$ python3 -q
>>> import numpy as np
>>> np.set_printoptions(suppress=True, linewidth=160)
>>> def tidy(a):
...     return np.round(a, 2) + 0
... 
>>> F = np.load("run19.npy")
>>> F
array([[ 0.9, -0.2,  0.8, -0.6],
       [ 0.7, -0.2,  0.7, -1.3],
       [-1.1,  0.9,  2. , -0.4],
       [-1.7, -0.5, -0.2, -0.4],
       [ 0.8,  1.4, -0.1, -0.7],
       [-0.9, -0.3,  1.8, -0.4]])
>>> x = np.array([0, 6, 1, 4])
>>> target = F @ x
>>> tidy(np.linalg.pinv(F) @ F)
array([[1., 0., 0., 0.],
       [0., 1., 0., 0.],
       [0., 0., 1., 0.],
       [0., 0., 0., 1.]])
>>> tidy(target)
array([-2.8, -5.7,  5.8, -4.8,  5.5, -1.6])
>>> rng = np.random.default_rng(8894)
>>> target = target + 0.3 * rng.normal(size=6)
>>> tidy(target)
array([-2.71, -5.38,  5.59, -4.73,  5.43, -1.96])
>>> b, *_ = np.linalg.lstsq(F, target)
>>> tidy(np.linalg.norm(target - F @ b))
np.float64(0.27)
>>> tidy(b)
array([0.05, 5.89, 0.87, 3.79])
>>> out = np.c_[F[:, :1] @ np.array([[7]]), np.array([-1, 0, 0, 0, 1, -1])]
>>> tidy(out)
array([[  6.3,  -1. ],
       [  4.9,   0. ],
       [ -7.7,   0. ],
       [-11.9,   0. ],
       [  5.6,   1. ],
       [ -6.3,  -1. ]])
>>> np.linalg.matrix_rank(np.c_[F, out])
np.int64(5)
>>> tidy(np.linalg.lstsq(F, out[:, 0])[0])
array([7., 0., 0., 0.])
>>> C2 = F.T @ F
>>> tidy(np.linalg.svd(F, compute_uv=False) ** 2)
array([10.69,  6.7 ,  2.64,  1.45])
>>> tidy(C2)
array([[ 6.85,  0.93, -2.35, -0.53],
       [ 0.93,  3.19,  0.92, -0.64],
       [-2.35,  0.92,  8.42, -2.76],
       [-0.53, -0.64, -2.76,  3.02]])
>>> q, r_ = np.linalg.qr(F)
>>> np.allclose(r_.T @ r_, F.T @ F)
True
>>> tidy(r_)
array([[-2.62, -0.36,  0.9 ,  0.2 ],
       [ 0.  ,  1.75,  0.71, -0.32],
       [ 0.  ,  0.  , -2.67,  1.02],
       [ 0.  ,  0.  ,  0.  ,  1.36]])
>>> np.trace(q @ q.T)
np.float64(4.0)
>>> tidy(np.abs(np.diag(r_)))
array([2.62, 1.75, 2.67, 1.36])
>>> tidy(q @ r_)
array([[ 0.9, -0.2,  0.8, -0.6],
       [ 0.7, -0.2,  0.7, -1.3],
       [-1.1,  0.9,  2. , -0.4],
       [-1.7, -0.5, -0.2, -0.4],
       [ 0.8,  1.4, -0.1, -0.7],
       [-0.9, -0.3,  1.8, -0.4]])
>>> tidy(abs(r_[0, 0])), tidy(np.linalg.norm(F[:, 0]))
(np.float64(2.62), np.float64(2.62))
>>> tidy(q.T @ q)
array([[1., 0., 0., 0.],
       [0., 1., 0., 0.],
       [0., 0., 1., 0.],
       [0., 0., 0., 1.]])
>>> M = rng.normal(size=(18, 5))
>>> M = 5 * M / np.linalg.norm(M, axis=1, keepdims=True)
>>> tidy(M)
array([[-0.94, -2.98,  1.47,  3.02, -1.98],
       [-2.87,  2.56,  1.41,  2.03, -2.03],
       [ 0.7 , -0.76, -3.26,  1.18, -3.45],
       [ 0.08, -1.58,  1.76,  4.25, -1.16],
       [-3.07,  2.73,  2.71, -0.2 , -0.84],
       [-3.02,  2.91,  1.  ,  2.02,  1.54],
       [-2.05, -1.13, -4.34,  0.13, -0.8 ],
       [ 3.57,  1.18,  1.24,  2.14,  2.17],
       [ 3.28,  1.14,  3.55, -0.44, -0.37],
       [-1.07,  0.95,  4.69, -0.36,  0.91],
       [-2.04, -0.75, -2.89, -3.45,  0.21],
       [-2.06,  2.42,  2.02, -1.11,  3.1 ],
       [-0.05, -2.8 ,  2.51, -0.28, -3.28],
       [-0.83,  4.84, -0.05, -0.71,  0.58],
       [ 4.34, -0.44, -0.68,  0.95, -2.15],
       [-2.59, -1.36, -3.72, -0.86, -1.38],
       [ 3.03, -3.19,  1.47,  0.96, -1.61],
       [ 4.25, -1.18,  1.07, -1.79, -1.09]])
>>> dist = np.linalg.norm(M[:, None] - M[None], axis=-1)
>>> np.linalg.matrix_rank(dist ** 2)
np.int64(6)
>>> np.flatnonzero(dist[11] < dist.mean() / 2)
array([11])
>>> np.unravel_index(dist.round(6).argmax(), dist.shape)
(np.int64(6), np.int64(8))
>>> (dist + 1e9 * np.eye(18)).round(6).argmin(axis=1)
array([ 3,  4,  6,  0,  1,  1, 15,  8, 17,  4, 15,  5,  0,  5, 17,  6, 17, 14])
>>> tidy(dist[:5, :5])
array([[0.  , 5.95, 5.96, 2.3 , 7.1 ],
       [5.95, 0.  , 6.95, 5.63, 2.85],
       [5.96, 6.95, 0.  , 6.4 , 8.41],
       [2.3 , 5.63, 6.4 , 0.  , 7.03],
       [7.1 , 2.85, 8.41, 7.03, 0.  ]])
>>> dist.shape
(18, 18)
